% ipython --no-banner

In [1]: import numpy as np

In [2]: np.set_printoptions(precision=2, suppress=True, linewidth=120)

In [3]: M2 = np.array([[4, 8, 8, 6, 5],
   ...:     [1, 7, 6, 3, 2],
   ...:     [8, 3, 7, 1, 6],
   ...:     [0, 4, 2, 1, 8],
   ...:     [2, 7, 3, 8, 5]])

In [4]: J = M2 - M2.T

In [5]: print(J)
[[ 0  7  0  6  3]
 [-7  0  3 -1 -5]
 [ 0 -3  0 -1  3]
 [-6  1  1  0  0]
 [-3  5 -3  0  0]]

In [6]: proj = np.triu(np.array([[2, 0, 0, 0, 3],
   ...:     [1, 2, 0, 2, 0],
   ...:     [3, 0, 3, 3, 1],
   ...:     [3, 1, 1, 3, 0],
   ...:     [2, 0, 1, 2, 3]]), 1) + np.eye(5)

In [7]: M2 = proj @ J @ np.linalg.inv(proj)

In [8]: print(np.round(np.poly(M2), 2) + 0)
[   1.    0.  139.    0. 2255.    0.]

In [9]: print(np.linalg.matrix_rank(M2))
4

In [10]: print(np.trace(M2), np.trace(J))
0.0 0

In [11]: print(round(np.linalg.det(M2), 2))
-0.0

In [12]: print(np.allclose(J[:-1].T @ np.linalg.lstsq(J[:-1].T, J[-1])[0], J[-1]))
True

In [13]: print(np.abs(np.diag(np.linalg.qr(J)[1])) > 1e-9)
[ True  True  True  True False]

In [14]: x0 = np.array([-1, 1, 1, 1, -2])

In [15]: print(np.round(np.linalg.eigvals(J).real, 2) + 0)
[0. 0. 0. 0. 0.]

In [16]: print(np.round(np.linalg.det(J), 2))
-0.0

In [17]: print(np.round(np.linalg.svd(J, compute_uv=False), 2) + 0)
[10.97 10.97  4.33  4.33  0.  ]

In [18]: Q = np.linalg.solve(np.eye(5) - J, np.eye(5) + J)

In [19]: print(np.round(Q @ Q.T, 2) + 0)
[[1. 0. 0. 0. 0.]
 [0. 1. 0. 0. 0.]
 [0. 0. 1. 0. 0.]
 [0. 0. 0. 1. 0.]
 [0. 0. 0. 0. 1.]]

In [20]: mat = np.load("test4.npy")

In [21]: print(mat)
[[1.   0.2  0.04 0.01 0.   0.   0.   0.  ]
 [0.2  1.   0.2  0.04 0.01 0.   0.   0.  ]
 [0.04 0.2  1.   0.2  0.04 0.01 0.   0.  ]
 [0.01 0.04 0.2  1.   0.2  0.04 0.01 0.  ]
 [0.   0.01 0.04 0.2  1.   0.2  0.04 0.01]
 [0.   0.   0.01 0.04 0.2  1.   0.2  0.04]
 [0.   0.   0.   0.01 0.04 0.2  1.   0.2 ]
 [0.   0.   0.   0.   0.01 0.04 0.2  1.  ]]

In [22]: print(np.round(mat @ mat, 2) + 0)
[[1.04 0.41 0.12 0.04 0.01 0.   0.   0.  ]
 [0.41 1.08 0.42 0.12 0.04 0.01 0.   0.  ]
 [0.12 0.42 1.08 0.42 0.12 0.04 0.01 0.  ]
 [0.04 0.12 0.42 1.08 0.42 0.12 0.04 0.01]
 [0.01 0.04 0.12 0.42 1.08 0.42 0.12 0.04]
 [0.   0.01 0.04 0.12 0.42 1.08 0.42 0.12]
 [0.   0.   0.01 0.04 0.12 0.42 1.08 0.41]
 [0.   0.   0.   0.01 0.04 0.12 0.41 1.04]]

In [23]: print(round(float(np.linalg.det(mat)), 2))
0.75

In [24]: print(round(np.abs(np.linalg.eigvals(mat)).max(), 2))
1.45

In [25]: print(np.sort(np.abs(np.linalg.eigvals(mat))))
[0.68 0.72 0.79 0.88 1.   1.16 1.32 1.45]

In [26]: print(np.allclose(mat @ mat.T, mat.T @ mat))
True

In [27]: rng = np.random.default_rng(764093)

In [28]: idx = rng.permutation(8)

In [29]: print(idx)
[7 6 5 2 0 4 3 1]

In [30]: M2 = mat[idx][:, idx]

In [31]: print(np.sort(np.abs(np.linalg.eigvals(M2))))
[0.68 0.72 0.79 0.88 1.   1.16 1.32 1.45]

In [32]: print(round(np.linalg.det(M2), 2), round(float(np.linalg.det(mat[idx])), 2))
0.75 -0.75

In [33]: print(M2)
[[1.   0.2  0.04 0.   0.   0.01 0.   0.  ]
 [0.2  1.   0.2  0.   0.   0.04 0.01 0.  ]
 [0.04 0.2  1.   0.01 0.   0.2  0.04 0.  ]
 [0.   0.   0.01 1.   0.04 0.04 0.2  0.2 ]
 [0.   0.   0.   0.04 1.   0.   0.01 0.2 ]
 [0.01 0.04 0.2  0.04 0.   1.   0.2  0.01]
 [0.   0.01 0.04 0.2  0.01 0.2  1.   0.04]
 [0.   0.   0.   0.2  0.2  0.01 0.04 1.  ]]

In [34]: print(np.allclose(M2, mat))
False

In [35]: print(np.diag(M2))
[1. 1. 1. 1. 1. 1. 1. 1.]

In [36]: x0 = np.ones(8)

In [37]: for _ in range(3):
    ...:     x0 = M2 @ x0
    ...:     x0 /= np.linalg.norm(x0)
    ...:     print(round(x0 @ M2 @ x0, 2))
    ...: 
1.43
1.44
1.45

In [38]: print(x0)
[0.26 0.35 0.39 0.39 0.26 0.4  0.4  0.35]

In [39]: print(np.round(np.linalg.eigvalsh(M2)[-1], 2))
1.45

In [40]: E = np.array([[5, 4, 2, 1, 1, 0, 2, 0],
    ...:     [0, 0, 0, 4, 5, 4, 0, 0],
    ...:     [0, 0, 5, 3, 4, 5, 2, 5],
    ...:     [0, 0, 0, 2, 2, 1, 2, 4],
    ...:     [0, 0, 0, 0, 1, 5, 2, 3],
    ...:     [0, 0, 0, 0, 0, 4, 2, 5],
    ...:     [0, 0, 0, 0, 0, 0, 4, 1],
    ...:     [0, 0, 0, 0, 0, 0, 0, 5]])

In [41]: M2 = E + rng.integers(-2, 3, (8, 7)) @ rng.integers(-2, 3, (7, 8))

In [42]: print(M2)
[[ 5  4  4 -1  3 -2  2 10]
 [ 4  2  2 -1  5 10 -5  1]
 [-1 -1  3 -1  6  8 -1  5]
 [-2  4 10 -4  8  0  4  3]
 [ 6  6  2  3  2 19  0 -7]
 [ 3  6  4 -8  6 10  1  6]
 [ 6 -3 -4 -9 -5  2 -2  8]
 [-8 -7  2  0  3 -3  1  7]]

In [43]: print(M2 - E)
[[  0   0   2  -2   2  -2   0  10]
 [  4   2   2  -5   0   6  -5   1]
 [ -1  -1  -2  -4   2   3  -3   0]
 [ -2   4  10  -6   6  -1   2  -1]
 [  6   6   2   3   1  14  -2 -10]
 [  3   6   4  -8   6   6  -1   1]
 [  6  -3  -4  -9  -5   2  -6   7]
 [ -8  -7   2   0   3  -3   1   2]]

In [44]: print(np.round(np.linalg.svd(M2 - E, compute_uv=False), 2) + 0)
[24.49 19.91 17.81  8.74  6.07  4.45  1.79  0.  ]

In [45]: Uu, sv, Vh = np.linalg.svd(E)

In [46]: vecs = Vh[:(sv > 1e-8).sum()]

In [47]: x0 = E[0] + 2 * E[1] + rng.integers(2) * np.eye(8)[6]

In [48]: print(x0)
[ 5.  4.  2.  9. 11.  8.  3.  0.]

In [49]: print(np.round(vecs.T @ vecs, 2) + 0)
[[0.61 0.49 0.   0.   0.   0.   0.   0.  ]
 [0.49 0.39 0.   0.   0.   0.   0.   0.  ]
 [0.   0.   1.   0.   0.   0.   0.   0.  ]
 [0.   0.   0.   1.   0.   0.   0.   0.  ]
 [0.   0.   0.   0.   1.   0.   0.   0.  ]
 [0.   0.   0.   0.   0.   1.   0.   0.  ]
 [0.   0.   0.   0.   0.   0.   1.   0.  ]
 [0.   0.   0.   0.   0.   0.   0.   1.  ]]

In [50]: print(np.linalg.matrix_rank(np.vstack([E, x0])))
7

In [51]: print(np.round(np.linalg.norm(x0 - vecs.T @ vecs @ x0), 2))
0.0

In [52]: data = np.load("block13.npy")

In [53]: print(data)
[[ 5  5  5  5  5  5  5]
 [ 5 10 10 10 10 10 10]
 [ 5 10 15 15 15 15 15]
 [ 5 10 15 20 20 20 20]
 [ 5 10 15 20 25 25 25]
 [ 5 10 15 20 25 30 30]
 [ 5 10 15 20 25 30 35]]

In [54]: u = np.array([2, -2, 1, 0, 2, -1, 1])

In [55]: M2 = data + np.outer(u, np.eye(7)[1])

In [56]: print(np.linalg.matrix_rank(np.linalg.inv(M2) - np.linalg.inv(data), tol=1e-8))
1

In [57]: print(np.linalg.matrix_rank(M2 - data))
1

In [58]: x0 = np.ones(7)

In [59]: for _ in range(5):
    ...:     x0 = data @ x0
    ...:     x0 /= np.linalg.norm(x0)
    ...:     print(round(x0 @ data @ x0, 2))
    ...: 
114.26
114.4
114.4
114.4
114.4

In [60]: print(round(np.linalg.eigvalsh(data)[-1], 2))
114.4

In [61]: print(x0)
[0.11 0.21 0.3  0.38 0.45 0.49 0.51]

In [62]: M2 = data[0, 0] * data[1:] - np.outer(data[1:, 0], data[0])

In [63]: print(M2)
[[  0  25  25  25  25  25  25]
 [  0  25  50  50  50  50  50]
 [  0  25  50  75  75  75  75]
 [  0  25  50  75 100 100 100]
 [  0  25  50  75 100 125 125]
 [  0  25  50  75 100 125 150]]

In [64]: print(np.linalg.matrix_rank(M2), np.linalg.matrix_rank(data))
6 7

In [65]: print(np.flatnonzero(~M2.round(6).any(axis=1)))
[]

In [66]: u = np.array([2, 4])

In [67]: print(np.polyval(u, data[3]))
[14 24 34 44 44 44 44]

In [68]: print(np.array([np.convolve(row, u, "same") for row in data]))
[[ 10  30  30  30  30  30  30]
 [ 10  40  60  60  60  60  60]
 [ 10  40  70  90  90  90  90]
 [ 10  40  70 100 120 120 120]
 [ 10  40  70 100 130 150 150]
 [ 10  40  70 100 130 160 180]
 [ 10  40  70 100 130 160 190]]
